$ python3 -q
>>> import numpy as np
>>> from numpy import linalg as LA
>>> np.set_printoptions(precision=2, suppress=True, linewidth=140, sign=" ")
>>> u = np.array([3, 2, 1, 2]) + 0.5
>>> A = np.outer(u, u) / (u @ u)
>>> A
array([[ 0.45,  0.32,  0.19,  0.32],
       [ 0.32,  0.23,  0.14,  0.23],
       [ 0.19,  0.14,  0.08,  0.14],
       [ 0.32,  0.23,  0.14,  0.23]])
>>> # equal to its transpose
>>> round(float(LA.norm(A, 2) / LA.norm(A)), 2)
1.0
>>> print(LA.cond(A) > 100)
True
>>> [round(float(x), 2) for x in LA.svd(A, compute_uv=False)[:3]]
[1.0, 0.0, 0.0]
>>> LA.norm(A, axis=0)
array([ 0.67,  0.48,  0.29,  0.48])
>>> np.round(LA.norm(A, 1), 2), round(LA.norm(A, np.inf), 2)
(np.float64(1.3), np.float64(1.3))
>>> round(A[3] @ A[0], 2)
np.float64(0.32)
>>> round(float(LA.norm(A, 2)), 2)
1.0
>>> x0 = np.array([2, 3, 3, 2])
>>> np.trace(A)
np.float64(1.0)
>>> round(float((x0 - A @ x0) @ (A @ x0)), 2)
0.0
>>> print(A @ x0)
[ 3.11  2.22  1.33  2.22]
>>> left, sv, VT = LA.svd(A)
>>> vecs = VT[:(sv > 1e-8).sum()]
>>> rng = np.random.default_rng(225)
>>> x0 = A[1] + 3 * A[3] + rng.integers(2) * np.eye(4)[2]
>>> x0
array([ 1.3 ,  0.93,  1.56,  0.93])
>>> np.diag(vecs.T @ vecs)
array([ 0.45,  0.23,  0.08,  0.23])
>>> print(vecs.T @ vecs)
[[ 0.45  0.32  0.19  0.32]
 [ 0.32  0.23  0.14  0.23]
 [ 0.19  0.14  0.08  0.14]
 [ 0.32  0.23  0.14  0.23]]
>>> u, g = A[2], A[1]
>>> np.round(u @ u, 2)
np.float64(0.08)
>>> round(u @ g, 2)
np.float64(0.14)
>>> pr = (u @ g) / (u @ u) * u
>>> print(LA.matrix_rank(np.outer(u, g)))
1
>>> np.round(g - pr, 2) + 0
array([ 0.,  0.,  0.,  0.])
>>> M2 = np.array([[3, -1, 1], [1, -3, -2], [-3, 1, 2], [-1, -2, -3], [-2, 0, -2]])
>>> W0 = M2.T @ M2
>>> W0
array([[24, -7,  2],
       [-7, 15, 13],
       [ 2, 13, 22]])
>>> # symmetric
>>> left, sv = LA.svd(W0)
Traceback (most recent call last):
  File "<python-input-35>", line 1, in <module>
    left, sv = LA.svd(W0)
    ^^^^^^^^
ValueError: too many values to unpack (expected 2)
>>> left, sv, VT = LA.svd(W0, full_matrices=False)
>>> np.cumsum(sv ** 2) / np.sum(sv ** 2)
array([ 0.63,  1.  ,  1.  ])
>>> np.round(VT @ VT.T, 2) + 0
array([[ 1.,  0.,  0.],
       [ 0.,  1.,  0.],
       [ 0.,  0.,  1.]])
>>> np.abs(VT[0])
array([ 0.34,  0.64,  0.69])
>>> (sv > 1e-8).sum()
np.int64(3)
>>> sv
array([ 32.94,  25.22,   2.84])
>>> round(float(np.sqrt((sv ** 2).sum())), 2), np.round(LA.norm(W0), 2)
(41.58, np.float64(41.58))
>>> sv / sv[0]
array([ 1.  ,  0.77,  0.09])
>>> np.allclose(left * sv @ VT, W0)
True
>>> mat = np.array([[10, 5, 0, 2, 4, 6],
...     [5, 10, 9, 5, 6, 9],
...     [0, 9, 4, 9, 4, 3],
...     [2, 5, 9, 6, 9, 1],
...     [4, 6, 4, 9, 2, 4],
...     [6, 9, 3, 1, 4, 4]])
>>> # equal to its transpose
>>> ang = np.radians(72)
>>> Rm = np.eye(6)
>>> Rm[3, 3] = Rm[5, 5] = np.cos(ang)
>>> Rm[3, 5], Rm[5, 3] = -np.sin(ang), np.sin(ang)
>>> Rm
array([[ 1.  ,  0.  ,  0.  ,  0.  ,  0.  ,  0.  ],
       [ 0.  ,  1.  ,  0.  ,  0.  ,  0.  ,  0.  ],
       [ 0.  ,  0.  ,  1.  ,  0.  ,  0.  ,  0.  ],
       [ 0.  ,  0.  ,  0.  ,  0.31,  0.  , -0.95],
       [ 0.  ,  0.  ,  0.  ,  0.  ,  1.  ,  0.  ],
       [ 0.  ,  0.  ,  0.  ,  0.95,  0.  ,  0.31]])
>>> M2 = mat @ Rm.T
>>> np.allclose(mat @ mat.T, M2 @ M2.T)
True
>>> M2
array([[10.  ,  5.  ,  0.  , -5.09,  4.  ,  3.76],
       [ 5.  , 10.  ,  9.  , -7.01,  6.  ,  7.54],
       [ 0.  ,  9.  ,  4.  , -0.07,  4.  ,  9.49],
       [ 2.  ,  5.  ,  9.  ,  0.9 ,  9.  ,  6.02],
       [ 4.  ,  6.  ,  4.  , -1.02,  2.  ,  9.8 ],
       [ 6.  ,  9.  ,  3.  , -3.5 ,  4.  ,  2.19]])
>>> print(np.abs(M2 - mat).max(axis=0))
[  0.     0.     0.    12.01   0.     6.49]
>>> LA.svd(mat, compute_uv=False), LA.svd(M2, compute_uv=False)
(array([ 32.44,  11.52,   7.44,   5.28,   4.11,   1.68]), array([ 32.44,  11.52,   7.44,   5.28,   4.11,   1.68]))
>>> w, vecs = LA.eigh(mat)
>>> LA.eigvalsh(mat + 4 * np.eye(6))
array([-3.44, -0.11,  2.32,  9.28, 15.52, 36.44])
>>> w.sum(), np.trace(mat)
(np.float64(36.0), np.int64(36))
>>> print((w > 1e-8).sum(), (w < -1e-8).sum())
3 3
>>> print(np.round(vecs.T @ vecs, 2) + 0)
[[ 1.  0.  0.  0.  0.  0.]
 [ 0.  1.  0.  0.  0.  0.]
 [ 0.  0.  1.  0.  0.  0.]
 [ 0.  0.  0.  1.  0.  0.]
 [ 0.  0.  0.  0.  1.  0.]
 [ 0.  0.  0.  0.  0.  1.]]
>>> w
array([-7.44, -4.11, -1.68,  5.28, 11.52, 32.44])
>>> print(np.abs(vecs[:, -1]).round(6).argmax())
1
>>> np.unique(w.round(6) + 0, return_counts=True)[1]
array([ 1,  1,  1,  1,  1,  1])
>>> LA.eigvalsh(mat @ mat)
array([    2.84,    16.9 ,    27.9 ,    55.38,   132.6 ,  1052.39])
>>> LA.svd(mat, compute_uv=False)
array([ 32.44,  11.52,   7.44,   5.28,   4.11,   1.68])
>>> np.all(LA.eigvalsh(mat) > 0)
np.False_
>>> [round(float(LA.det(mat[:i, :i])), 2) + 0 for i in range(1, 7)]
[10.0, 75.0, -510.0, -3091.0, 20904.0, -101685.0]
>>> x0 = np.array([2, 1, 0, -1, -3, -2])
>>> mat @ (2 * x0)
array([ -2, -42, -36, -52, -18,   0])
>>> np.sign((mat @ x0).round(6))
array([-1, -1, -1, -1, -1,  0])
>>> mat * x0
array([[ 20,   5,   0,  -2, -12, -12],
       [ 10,  10,   0,  -5, -18, -18],
       [  0,   9,   0,  -9, -12,  -6],
       [  4,   5,   0,  -6, -27,  -2],
       [  8,   6,   0,  -9,  -6,  -8],
       [ 12,   9,   0,  -1, -12,  -8]])
>>> mat @ np.ones(6)
array([ 27.,  44.,  29.,  32.,  29.,  27.])
>>> mat @ np.eye(6)[4]
array([ 4.,  6.,  4.,  9.,  2.,  4.])
>>> (mat @ x0).argmax()
np.int64(5)
>>> (mat * x0).sum(axis=1)
array([ -1, -21, -18, -26,  -9,   0])
>>> mat @ x0
array([ -1, -21, -18, -26,  -9,   0])
>>> np.einsum("ij,j->i", mat, x0)
array([ -1, -21, -18, -26,  -9,   0])
>>> x0 = np.array([1, 1, 3, 0, 3, 2])
>>> h1 = np.maximum(mat @ x0, 0)
>>> print(np.flatnonzero(h1 > 1e-9))
[ 0  1  2  3  4  5]
>>> mat.T @ h1
array([ 1314,  2253,  1701,  1565,  1595,  1436])
>>> np.maximum(mat @ x0, 0) - np.maximum(-mat @ x0, 0)
array([ 39,  78,  39,  63,  36,  44])
>>> arr = np.diag(np.array([2, 0])) + 4 * np.eye(2, k=1) + 4 * np.eye(2, k=-1)
>>> print(arr)
[[ 2.  4.]
 [ 4.  0.]]
>>> round(LA.norm(arr) ** 2 / LA.norm(arr, 2) ** 2, 2)
np.float64(1.37)
>>> print(np.round(LA.norm(arr[0], 1), 2), np.round(LA.norm(arr[0], np.inf), 2))
6.0 4.0
>>> round(LA.norm(arr, "nuc"), 2)
np.float64(8.25)
>>> np.round(LA.norm(arr, 2), 2)
np.float64(5.12)
>>> arr[0] @ arr[1]
np.float64(8.0)
>>> LA.norm(arr, axis=1).argmax()
np.int64(0)
>>> K = np.load("x.npy")
>>> K
array([[ 10,   8,   1],
       [  9,   7,   1],
       [  6,   4,   1],
       [  3,   1,   1],
       [  0,   0,   1],
       [  0,   0,   1],
       [  0,   0,   1],
       [  0,   0,   1],
       [ 11,   9,   1],
       [  9,   7,   1],
       [  1,   0,   1],
       [  0,   0,   1],
       [  7,   5,   1],
       [  5,   3,   1],
       [  2,   0,   1],
       [  9,   7,   1],
       [  4,   2,   1],
       [ 11,   9,   1],
       [  0,   0,   1],
       [  0,   0,   1]])
>>> x0 = np.array([-4, 0, -3])
>>> rhs = K @ x0
>>> print(np.round(LA.lstsq(K, rhs)[0], 2) + 0)
[-4.  0. -3.]
>>> np.round(LA.solve(K.T @ K, K.T @ rhs), 2) + 0
array([-4.,  0., -3.])
>>> try:
...     LA.solve(K, rhs)
... except LA.LinAlgError as e:
...     print("failed:", e)
... 
failed: Last 2 dimensions of the array must be square
>>> rhs = rhs + 0.05 * rng.normal(size=20)
>>> rhs
array([-43.06, -39.08, -27.05, -15.01,  -2.98,  -3.02,  -2.89,  -3.04, -47.03, -39.03,  -6.97,  -2.99, -31.09, -22.95, -11.03, -39.02,
       -18.88, -46.99,  -3.03,  -3.14])
>>> coef, *_ = LA.lstsq(K, rhs)
>>> print(coef.round())
[-4. -0. -3.]
>>> print([round(float(LA.norm(LA.solve(K.T @ K + lam * np.eye(3), K.T @ rhs))), 2) for lam in (0, 1, 10, 100)])
[4.99, 4.77, 3.92, 3.19]
>>> coef
array([-3.98, -0.02, -3.01])
